$ python -q
>>> import numpy as np
>>> np.set_printoptions(suppress=True, linewidth=140)
>>> J = np.load("data.npy")
>>> print(J)
[[-0.041 -0.396 -1.064 -0.955]
 [ 0.    -0.4   -1.1   -0.9  ]
 [ 0.2    0.7   -0.8    1.2  ]
 [ 0.7   -0.3    0.7   -1.6  ]]
>>> C2 = J.T @ J
>>> print(round(np.trace(C2), 3), round((J ** 2).sum(), 3))
10.623 10.623
>>> print((J @ J.T).shape)
(4, 4)
>>> print(np.round(np.linalg.eigvalsh(C2)[::-1], 3))
[6.591 3.518 0.512 0.001]
>>> print(np.allclose(C2, C2.T))
True
>>> P = np.triu(np.array([[0, -1, 5, 0], [-4, 5, -5, -4], [-4, 2, 2, 5], [3, -1, -3, -5]]), 1) + np.eye(4)
>>> out = P @ J @ np.linalg.inv(P)
>>> print(np.round(np.poly(out), 3))
[1.    2.841 2.896 3.234 0.108]
>>> print(np.round(P @ J - J @ P, 3))
[[ 1.     3.859 -4.675 10.636]
 [-3.8   -2.3   -0.8    4.3  ]
 [ 3.5   -1.3    6.    -1.2  ]
 [ 0.     0.7   -5.    -4.7  ]]
>>> print(np.linalg.matrix_rank(J, rtol=0.1))
3
>>> print([round(float(x), 3) for x in np.linalg.svd(J, compute_uv=False)[:3]])
[2.567, 1.876, 0.716]
>>> print(np.linalg.cond(J) > 100)
False
>>> print(round(float(np.linalg.norm(J, 2) / np.linalg.norm(J)), 3))
0.788
>>> vec = np.array([1, 2, 2, 1])
>>> print(np.round(np.einsum("ij,j->i", J, vec), 3))
[-3.916 -3.9    1.2   -0.1  ]
>>> r0 = np.array([3, 3, 2, 2])
>>> out = J + np.outer(r0, np.eye(4)[3])
>>> print(out.round(3))
[[-0.041 -0.396 -1.064  2.045]
 [ 0.    -0.4   -1.1    2.1  ]
 [ 0.2    0.7   -0.8    3.2  ]
 [ 0.7   -0.3    0.7    0.4  ]]
>>> out = np.array([[0, 2], [-1, 1], [-2, 2]])
>>> m1 = np.kron(np.eye(3, dtype=int), out)
>>> print(m1)
[[ 0  2  0  0  0  0]
 [-1  1  0  0  0  0]
 [-2  2  0  0  0  0]
 [ 0  0  0  2  0  0]
 [ 0  0 -1  1  0  0]
 [ 0  0 -2  2  0  0]
 [ 0  0  0  0  0  2]
 [ 0  0  0  0 -1  1]
 [ 0  0  0  0 -2  2]]
>>> out = np.c_[m1[:, :2] @ np.array([[1, 6], [7, 2]]), np.array([5, 3, 1, 0, 4, 5, 5, 5, 5])]
>>> print(out)
[[14  4  5]
 [ 6 -4  3]
 [12 -8  1]
 [ 0  0  0]
 [ 0  0  4]
 [ 0  0  5]
 [ 0  0  5]
 [ 0  0  5]
 [ 0  0  5]]
>>> print(np.linalg.matrix_rank(np.c_[m1, out]))
7
>>> Q, Rm = np.linalg.qr(out)
>>> print(Q.shape, Rm.shape)
(9, 3) (3, 3)
>>> print(Rm.round(3))
[[-19.391   3.301  -5.157]
 [  0.      9.225   1.845]
 [  0.      0.     11.   ]]
>>> print(round(float(abs(Rm[0, 0])), 3), round(np.linalg.norm(out[:, 0]), 3))
19.391 19.391
>>> print(np.round(Q @ Rm, 3))
[[14.  4.  5.]
 [ 6. -4.  3.]
 [12. -8.  1.]
 [ 0.  0.  0.]
 [ 0.  0.  4.]
 [ 0.  0.  5.]
 [ 0.  0.  5.]
 [ 0.  0.  5.]
 [ 0.  0.  5.]]
>>> m1[:, 6]
Traceback (most recent call last):
  File "<python-input-33>", line 1, in <module>
    m1[:, 6]
    ~~^^^^^^
IndexError: index 6 is out of bounds for axis 1 with size 6
>>> print(m1.sum(axis=0))
[-3  5 -3  5 -3  5]
>>> print(np.abs(m1).max())
2
>>> print(np.diff(m1, axis=0))
[[-1 -1  0  0  0  0]
 [-1  1  0  0  0  0]
 [ 2 -2  0  2  0  0]
 [ 0  0 -1 -1  0  0]
 [ 0  0 -1  1  0  0]
 [ 0  0  2 -2  0  2]
 [ 0  0  0  0 -1 -1]
 [ 0  0  0  0 -1  1]]
>>> print(np.round(np.linalg.svd(m1, compute_uv=False), 3))
[3.519 3.519 3.519 1.271 1.271 1.271]
>>> print(np.unravel_index(np.abs(m1).argmax(), m1.shape))
(np.int64(0), np.int64(1))
>>> m1[9]
Traceback (most recent call last):
  File "<python-input-39>", line 1, in <module>
    m1[9]
    ~~^^^
IndexError: index 9 is out of bounds for axis 0 with size 9
>>> print(np.count_nonzero(m1))
15
>>> print(m1.shape)
(9, 6)
>>> np.zeros(9, 6)
Traceback (most recent call last):
  File "<python-input-42>", line 1, in <module>
    np.zeros(9, 6)
    ~~~~~~~~^^^^^^
TypeError: Cannot interpret '6' as a data type
>>> X = np.load("arr.npy")
>>> print(X)
[[-3  3  1]
 [ 3 -3  3]
 [ 1  3 -3]]
>>> print(round(float(np.linalg.norm(X, 2)), 3))
6.772
>>> print(round(np.linalg.norm(X[2] - X[0]), 3))
5.657
>>> print(round(np.linalg.norm(X, "nuc"), 3))
12.544
>>> print(round(float(np.linalg.norm(X) ** 2 / np.linalg.norm(X, 2) ** 2), 3))
1.417
>>> data = np.loadtxt("mat.csv", delimiter=",")
>>> print(data)
[[ 0.292 -0.851 -1.201  1.898]
 [ 0.3   -0.8   -1.2    1.9  ]
 [ 1.2   -1.7    1.3   -0.5  ]]
>>> vec = np.array([1, -1, -1, -2])
>>> print(np.round(data @ vec, 3))
[-1.452 -1.5    2.6  ]
>>> print(np.sign((data @ vec).round(6)))
[-1. -1.  1.]
>>> print(np.round(data @ (2 * vec), 3))
[-2.904 -3.     5.2  ]
>>> ang = np.radians(120)
>>> Rm = np.eye(4)
>>> Rm[3, 3] = Rm[2, 2] = np.cos(ang)
>>> Rm[3, 2], Rm[2, 3] = -np.sin(ang), np.sin(ang)
>>> print(Rm.round(3))
[[ 1.     0.     0.     0.   ]
 [ 0.     1.     0.     0.   ]
 [ 0.     0.    -0.5    0.866]
 [ 0.     0.    -0.866 -0.5  ]]
>>> out = data @ Rm.T
>>> print(np.allclose(np.linalg.norm(data, axis=1), np.linalg.norm(out, axis=1)))
True
>>> print(out.round(3))
[[ 0.292 -0.851  2.244  0.091]
 [ 0.3   -0.8    2.245  0.089]
 [ 1.2   -1.7   -1.083 -0.876]]
>>> print(round(np.linalg.det(Rm), 3), np.round(np.trace(Rm), 3))
1.0 1.0
>>> print(np.linalg.matrix_rank(out, rtol=0.1))
2
>>> C2 = data.T @ data
>>> print((data @ data.T).shape)
(3, 3)
>>> out = data / np.sqrt((data ** 2).mean(axis=1, keepdims=True))
>>> print(np.round(data - data.mean(axis=1, keepdims=True), 3))
[[ 0.258 -0.886 -1.236  1.864]
 [ 0.25  -0.85  -1.25   1.85 ]
 [ 1.125 -1.775  1.225 -0.575]]
>>> print(np.round(np.linalg.norm(out, axis=1), 3))
[2. 2. 2.]
>>> print(np.linalg.matrix_rank(out) == np.linalg.matrix_rank(data))
True
>>> F = np.vander(np.arange(4) - 2, 3, increasing=True)
>>> print(F)
[[ 1 -2  4]
 [ 1 -1  1]
 [ 1  0  0]
 [ 1  1  1]]
>>> print(np.round(np.linalg.norm(m1, 2), 3))
3.519
>>> print(np.round(np.linalg.norm(m1, axis=0), 3))
[2.236 3.    2.236 3.    2.236 3.   ]
>>> print(round(float(np.linalg.norm(m1[3] - m1[4])), 3))
1.414
>>> print(round(np.linalg.norm(m1, 1), 3), round(np.linalg.norm(m1, np.inf), 3))
5.0 4.0
>>> print(np.round(np.linalg.norm(m1) ** 2 / np.linalg.norm(m1, 2) ** 2, 3))
3.391
>>> print(np.round(np.linalg.norm(m1, axis=1), 3))
[2.    1.414 2.828 2.    1.414 2.828 2.    1.414 2.828]
>>> print(round(float(np.linalg.norm(m1[3], 1)), 3), round(np.linalg.norm(m1[3], np.inf), 3))
2.0 2.0
>>> out = F / np.linalg.norm(F, axis=1, keepdims=True)
>>> C2 = out @ out.T
>>> print(C2.round(3))
[[1.    0.882 0.218 0.378]
 [0.882 1.    0.577 0.333]
 [0.218 0.577 1.    0.577]
 [0.378 0.333 0.577 1.   ]]
>>> print(C2[3].round(3))
[0.378 0.333 0.577 1.   ]
>>> print(np.argwhere(np.triu(np.abs(C2) > 0.95, 1)))
[]
>>> print(np.round(np.linalg.norm(out, axis=1), 3))
[1. 1. 1. 1.]
>>> print((np.abs(C2) > 0.9).astype(int))
[[1 0 0 0]
 [0 1 0 0]
 [0 0 1 0]
 [0 0 0 1]]
>>> print(np.round(np.degrees(np.arccos(np.clip(C2[3, 0], -1, 1))), 3))
67.792
>>> P = m1 @ np.linalg.solve(m1.T @ m1, m1.T)
>>> print(np.diag(P))
[1.  0.2 0.8 1.  0.2 0.8 1.  0.2 0.8]
>>> print(P @ m1[:, 1])
[2. 1. 2. 0. 0. 0. 0. 0. 0.]
>>> print(np.round(np.linalg.eigvalsh(P), 3) + 0)
[0. 0. 0. 1. 1. 1. 1. 1. 1.]
>>> print(np.linalg.matrix_rank(np.eye(9) - P))
3
>>> E = np.load("x.npy")
>>> print(E)
[[-0.9 -0.2  0.  -0.8]
 [-0.3  1.  -6.6  1.1]
 [ 0.9 -0.9  0.   0.6]
 [-1.4  0.   4.2 -0.3]]
>>> vec = np.array([2, -1, -1, -1])
>>> rhs = E @ vec
>>> print(rhs)
[-0.8  3.9  2.1 -6.7]
>>> print(np.round(np.linalg.solve(E.T, E[1]), 3) + 0)
[0. 1. 0. 0.]
>>> print(np.round(np.linalg.solve(E, rhs + E[:, 1]), 3))
[ 2.  0. -1. -1.]
>>> print(np.round(np.linalg.solve(E, 3 * rhs), 3))
[ 6. -3. -3. -3.]
>>> ang = np.radians(180)
>>> Rm = np.eye(4)
>>> Rm[2, 2] = Rm[1, 1] = np.cos(ang)
>>> Rm[2, 1], Rm[1, 2] = -np.sin(ang), np.sin(ang)
>>> print(Rm.round(3) + 0)
[[ 1.  0.  0.  0.]
 [ 0. -1.  0.  0.]
 [ 0.  0. -1.  0.]
 [ 0.  0.  0.  1.]]
>>> out = E @ Rm.T
>>> print(np.round(np.linalg.det(Rm), 3), np.trace(Rm))
1.0 0.0
>>> print(np.allclose(E @ E.T, out @ out.T))
True
>>> print(np.round(np.abs(out - E).max(axis=0), 3))
[ 0.   2.  13.2  0. ]
>>> W = np.array([[-4, -3, -5, -5, 7],
...     [-7, 2, 2, -9, 4],
...     [5, 6, 1, -3, 6],
...     [8, -2, 7, 4, -9]])
>>> coef = np.array([3, -4, -2, -1, -8])
>>> H = np.maximum(E @ W + coef, 0)
>>> print(H.round(3))
[[ 1.6  0.   0.   2.1  0. ]
 [ 0.   0.   2.6 15.7  0. ]
 [10.5  0.   0.   5.   0. ]
 [27.2 26.   7.1  0.  10.1]]
>>> print(np.linalg.matrix_rank(H))
4
>>> print((H > 0).astype(int))
[[1 0 0 1 0]
 [0 0 1 1 0]
 [1 0 0 1 0]
 [1 1 1 0 1]]
>>> cent = np.array([[1, 1], [-3, 8], [-7, -4], [-7, -1], [9, 8]])
>>> print(np.round(H @ cent, 3))
[[ -13.1   -0.5]
 [-128.1  -26.1]
 [ -24.5    5.5]
 [  -9.6  287.6]]
>>> W0 = np.loadtxt("dump.csv", delimiter=",")
>>> print(W0.round(3))
[[0.25  0.417 0.25  0.083]
 [0.059 0.176 0.235 0.529]
 [0.444 0.333 0.167 0.056]
 [0.105 0.474 0.105 0.316]]
>>> t3 = np.stack([W0, -2 * W0, W0[::-1]])
>>> print((t3 @ W0.T).shape)
(3, 4, 4)
>>> print(np.round(np.linalg.det(t3), 3))
[0.013 0.206 0.013]
>>> print(np.round(np.einsum("bij,cij->bc", t3, t3), 3))
[[ 1.362 -2.723  0.86 ]
 [-2.723  5.446 -1.72 ]
 [ 0.86  -1.72   1.362]]
>>> vec = np.array([2, 3, 1, 2])
>>> h = np.maximum(W0 @ vec, 0)
>>> print(np.flatnonzero(h > 1e-9))
[0 1 2 3]
>>> arr = np.load("block18.npy")
>>> print(arr)
[[0 0 1]
 [0 0 3]
 [3 0 1]
 [5 4 5]
 [4 2 3]
 [4 0 0]
 [5 4 5]
 [4 0 0]
 [0 0 3]
 [0 0 1]
 [0 0 0]
 [4 5 7]
 [5 1 1]
 [3 3 5]]
>>> vec = np.array([3, 2, 2])
>>> rhs = arr @ vec
>>> print(np.round(np.linalg.pinv(arr) @ arr, 3) + 0)
[[1. 0. 0.]
 [0. 1. 0.]
 [0. 0. 1.]]
>>> print(np.round(np.linalg.solve(arr.T @ arr, arr.T @ rhs), 3))
[3. 2. 2.]
>>> try:
...     np.linalg.solve(arr, rhs)
... except np.linalg.LinAlgError as e:
...     print(e)
... 
Last 2 dimensions of the array must be square
>>> rng = np.random.default_rng(7902)
>>> rhs = rhs + 0.05 * rng.normal(size=14)
>>> print(rhs.round(3))
[ 1.99   6.042 11.019 32.974 22.062 11.913 32.974 12.025  5.992  2.008  0.016 36.019 18.964 25.039]
>>> coef, *_ = np.linalg.lstsq(arr, rhs)
>>> print(np.round(arr.T @ (rhs - arr @ coef), 3) + 0)
[0. 0. 0.]
>>> print(coef.round(3))
[2.995 1.994 2.01 ]
>>> print([round(float(np.linalg.norm(np.linalg.solve(arr.T @ arr + lam * np.eye(3), arr.T @ rhs))), 2) for lam in (0, 1, 10, 100)])
[4.12, 4.1, 3.97, 3.11]
